% ipython --no-banner

In [1]: import numpy as np

In [2]: np.set_printoptions(precision=4, suppress=True, linewidth=200, sign=" ")

In [3]: def rd(a):
   ...:     return np.round(a, 4) + 0
   ...: 

In [4]: feats = np.diag(np.array([1, 1, 0, 2, 0, 2]))

In [5]: print(feats)
[[ 1  0  0  0  0  0]
 [ 0  1  0  0  0  0]
 [ 0  0  0  0  0  0]
 [ 0  0  0  2  0  0]
 [ 0  0  0  0  0  0]
 [ 0  0  0  0  0  2]]

In [6]: left, sigma, Vh = np.linalg.svd(feats)

In [7]: print(np.argmax(sigma[:-1] / (sigma[1:] + 1e-6)) + 1)
4

In [8]: print(sigma)
[ 2.  2.  1.  1.  0.  0.]

In [9]: B = left[:, :4] @ np.diag(sigma[:4]) @ Vh[:4]

In [10]: print(B)
[[ 1.  0.  0.  0.  0.  0.]
 [ 0.  1.  0.  0.  0.  0.]
 [ 0.  0.  0.  0.  0.  0.]
 [ 0.  0.  0.  2.  0.  0.]
 [ 0.  0.  0.  0.  0.  0.]
 [ 0.  0.  0.  0.  0.  2.]]

In [11]: print(np.abs(feats - B).max())
0.0

In [12]: print(rd(np.linalg.norm(feats - B, 2)), sigma[4])
0.0 0.0

In [13]: print(np.linalg.matrix_rank(feats, rtol=0.05))
4

In [14]: left, sigma, Vh = np.linalg.svd(feats)

In [15]: vecs = Vh[:(sigma > 1e-8).sum()]

In [16]: rng = np.random.default_rng(25851)

In [17]: vec = feats[2] + 5 * feats[5] + rng.integers(2) * np.eye(6)[2]

In [18]: print(vec)
[  0.   0.   0.   0.   0.  10.]

In [19]: print(rd(np.linalg.norm(vec - vecs.T @ vecs @ vec)))
0.0

In [20]: print(np.linalg.matrix_rank(np.vstack([feats, vec])))
4

In [21]: print(np.diag(vecs.T @ vecs))
[ 1.  1.  0.  1.  0.  1.]

In [22]: r = np.linalg.matrix_rank(feats)

In [23]: print(r)
4

In [24]: null = np.linalg.svd(feats)[2][r:].T

In [25]: print(np.allclose(feats @ null, 0))
True

In [26]: print(feats @ null)
[[ 0.  0.]
 [ 0.  0.]
 [ 0.  0.]
 [ 0.  0.]
 [ 0.  0.]
 [ 0.  0.]]

In [27]: mat = np.load("mat.npy")

In [28]: print(mat)
[[ 0  2  1 -2  1]
 [ 2  0  2  1 -2]
 [ 1  2  0  2  1]
 [-2  1  2  0  2]
 [ 1 -2  1  2  0]]

In [29]: # symmetric

In [30]: print(np.abs(mat).max())
2

In [31]: np.zeros(5, 5)
TypeError: Cannot interpret '5' as a data type


In [32]: print(rd(np.linalg.svd(mat, compute_uv=False)))
[ 5.      3.7016  3.      2.7016  1.    ]

In [33]: print(mat.mean(axis=0))
[ 0.4  0.6  1.2  0.6  0.4]

In [34]: print(mat.shape)
(5, 5)

In [35]: print(np.count_nonzero(mat))
20

In [36]: print(rd(np.linalg.norm(mat)))
7.4833

In [37]: B = np.linalg.inv(mat)

In [38]: print(rd(np.linalg.det(mat) * B))
[[ 65. -10.  15. -50.  55.]
 [-10.  20.  30.  10. -50.]
 [ 15.  30. -15.  30.  15.]
 [-50.  10.  30.  20. -10.]
 [ 55. -50.  15. -10.  65.]]

In [39]: print(rd(mat @ B))
[[ 1.  0.  0.  0.  0.]
 [ 0.  1.  0.  0.  0.]
 [ 0.  0.  1.  0.  0.]
 [ 0.  0.  0.  1.  0.]
 [ 0.  0.  0.  0.  1.]]

In [40]: print((np.abs(B) > 1e-9).astype(int))
[[ 1  1  1  1  1]
 [ 1  1  1  1  1]
 [ 1  1  1  1  1]
 [ 1  1  1  1  1]
 [ 1  1  1  1  1]]

In [41]: print(rd(np.linalg.inv(B)))
[[ 0.  2.  1. -2.  1.]
 [ 2.  0.  2.  1. -2.]
 [ 1.  2.  0.  2.  1.]
 [-2.  1.  2.  0.  2.]
 [ 1. -2.  1.  2.  0.]]

In [42]: print(rd(np.linalg.slogdet(mat)[0]))
1.0

In [43]: print(rd(np.linalg.cond(mat)))
5.0
